>>> import numpy as np
>>> np.set_printoptions(precision=2, suppress=True, linewidth=160, legacy="1.25")
>>> def tidy(a):
...     return np.round(a, 2) + 0
... 
>>> rng = np.random.default_rng(76813)
>>> mat = (rng.random((4, 4)) < 0.3) + np.eye(4)
>>> mat /= mat.sum(axis=1, keepdims=True)
>>> tidy(mat)
array([[1.  , 0.  , 0.  , 0.  ],
       [0.  , 1.  , 0.  , 0.  ],
       [0.33, 0.  , 0.67, 0.  ],
       [0.33, 0.  , 0.  , 0.67]])
>>> # splits into 2 blocks
>>> w, vecs = np.linalg.eig(mat)
>>> tidy(w)
array([0.67, 0.67, 1.  , 1.  ])
>>> tidy(np.sort(np.linalg.eigvals(mat @ mat)))
array([0.44, 0.44, 1.  , 1.  ])
>>> tidy(np.sort(np.linalg.eigvals(np.linalg.inv(mat))))
array([1. , 1. , 1.5, 1.5])
>>> tidy(np.einsum("ii->", mat))
3.33
>>> tidy(np.linalg.det(mat[::-1]))
0.44
>>> tidy(np.linalg.eigvals(mat).sum().real)
3.33
>>> Q, Rm = np.linalg.qr(mat)
>>> tidy(Q)
array([[-0.9 ,  0.  ,  0.29, -0.32],
       [ 0.  ,  1.  ,  0.  ,  0.  ],
       [-0.3 ,  0.  , -0.95,  0.  ],
       [-0.3 ,  0.  ,  0.1 ,  0.95]])
>>> Q.shape, Rm.shape
((4, 4), (4, 4))
>>> tidy(Q @ Rm)
array([[1.  , 0.  , 0.  , 0.  ],
       [0.  , 1.  , 0.  , 0.  ],
       [0.33, 0.  , 0.67, 0.  ],
       [0.33, 0.  , 0.  , 0.67]])
>>> np.allclose(Rm.T @ Rm, mat.T @ mat)
True
>>> tidy(Q.T @ Q)
array([[1., 0., 0., 0.],
       [0., 1., 0., 0.],
       [0., 0., 1., 0.],
       [0., 0., 0., 1.]])
>>> np.trace(Q @ Q.T)
4.0
>>> arr = np.load("test1.npy")
>>> arr
array([[ 1,  0,  0,  0,  0,  0,  0,  0,  0],
       [-3,  1,  0,  0,  0,  0,  0,  0,  0],
       [ 1,  2,  1,  0,  0,  0,  0,  0,  0],
       [ 1,  1,  1,  1,  0,  0,  0,  0,  0],
       [ 1,  1, -1,  1,  1,  0,  0,  0,  0],
       [ 3,  2,  3,  0, -3,  1,  0,  0,  0],
       [ 3,  0,  3, -1,  3, -1,  1,  0,  0],
       [-1, -3,  1, -2,  2, -1, -3,  1,  0],
       [ 1,  0,  2, -2,  1,  3, -3, -2,  1]])
>>> # triangular
>>> [int(np.linalg.matrix_rank(np.linalg.matrix_power(mat, p))) for p in range(1, 5)]
[4, 4, 4, 4]
>>> tidy(np.linalg.matrix_power(mat - np.diag(np.diag(mat)), 4))
array([[0., 0., 0., 0.],
       [0., 0., 0., 0.],
       [0., 0., 0., 0.],
       [0., 0., 0., 0.]])
>>> tidy(mat @ mat)
array([[1.  , 0.  , 0.  , 0.  ],
       [0.  , 1.  , 0.  , 0.  ],
       [0.56, 0.  , 0.44, 0.  ],
       [0.56, 0.  , 0.  , 0.44]])
